% ipython --no-banner

In [1]: import numpy as np

In [2]: np.set_printoptions(precision=2, suppress=True, linewidth=100)

In [3]: def rd(a):
   ...:     return np.round(a, 2) + 0
   ...: 

In [4]: W0 = -1 * np.eye(6) + np.ones((6, 6))

In [5]: W0
Out[5]: 
array([[0., 1., 1., 1., 1., 1.],
       [1., 0., 1., 1., 1., 1.],
       [1., 1., 0., 1., 1., 1.],
       [1., 1., 1., 0., 1., 1.],
       [1., 1., 1., 1., 0., 1.],
       [1., 1., 1., 1., 1., 0.]])

In [6]: # symmetric, so the eigenvalues are real

In [7]: Q, r_ = np.linalg.qr(W0)

In [8]: np.trace(Q @ Q.T)
Out[8]: np.float64(6.0)

In [9]: Q.shape, r_.shape
Out[9]: ((6, 6), (6, 6))

In [10]: np.allclose(r_.T @ r_, W0.T @ W0)
Out[10]: True

In [11]: rd(Q @ r_)
Out[11]: 
array([[0., 1., 1., 1., 1., 1.],
       [1., 0., 1., 1., 1., 1.],
       [1., 1., 0., 1., 1., 1.],
       [1., 1., 1., 0., 1., 1.],
       [1., 1., 1., 1., 0., 1.],
       [1., 1., 1., 1., 1., 0.]])

In [12]: W1 = np.array([[1, 0, 2], [3, 0, 2], [0, 3, 0], [0, 1, 3], [1, 2, 0], [2, 1, 3]])

In [13]: beta = np.array([1, 5, 3])

In [14]: act = np.maximum(W0 @ W1 + beta, 0)

In [15]: act
Out[15]: 
array([[ 7., 12., 11.],
       [ 5., 12., 11.],
       [ 8.,  9., 13.],
       [ 8., 11., 10.],
       [ 7., 10., 13.],
       [ 6., 11., 10.]])

In [16]: (act > 0).astype(int)
Out[16]: 
array([[1, 1, 1],
       [1, 1, 1],
       [1, 1, 1],
       [1, 1, 1],
       [1, 1, 1],
       [1, 1, 1]])

In [17]: basis = np.array([[2, -3, 9], [-9, -2, 8], [5, 1, 1]])

In [18]: (act @ basis).round(6).argmax(axis=1)
Out[18]: array([2, 2, 2, 2, 2, 2])

In [19]: rng = np.random.default_rng(875009)

In [20]: M2 = W0 + rng.integers(-2, 3, (6, 1)) @ rng.integers(-2, 3, (1, 6))

In [21]: M2
Out[21]: 
array([[ 1., -1.,  2.,  2.,  0.,  1.],
       [ 3., -4.,  3.,  3., -1.,  1.],
       [ 2., -1.,  1.,  2.,  0.,  1.],
       [ 3., -3.,  3.,  2., -1.,  1.],
       [ 1.,  1.,  1.,  1.,  0.,  1.],
       [ 2., -1.,  2.,  2.,  0.,  0.]])

In [22]: np.abs(M2 - W0).sum(axis=1)
Out[22]: array([ 6., 12.,  6., 12.,  0.,  6.])

In [23]: np.linalg.matrix_rank(M2 - W0, tol=1e-8)
Out[23]: np.int64(1)

In [24]: rd(np.linalg.svd(M2 - W0, compute_uv=False))
Out[24]: array([9.38, 0.  , 0.  , 0.  , 0.  , 0.  ])
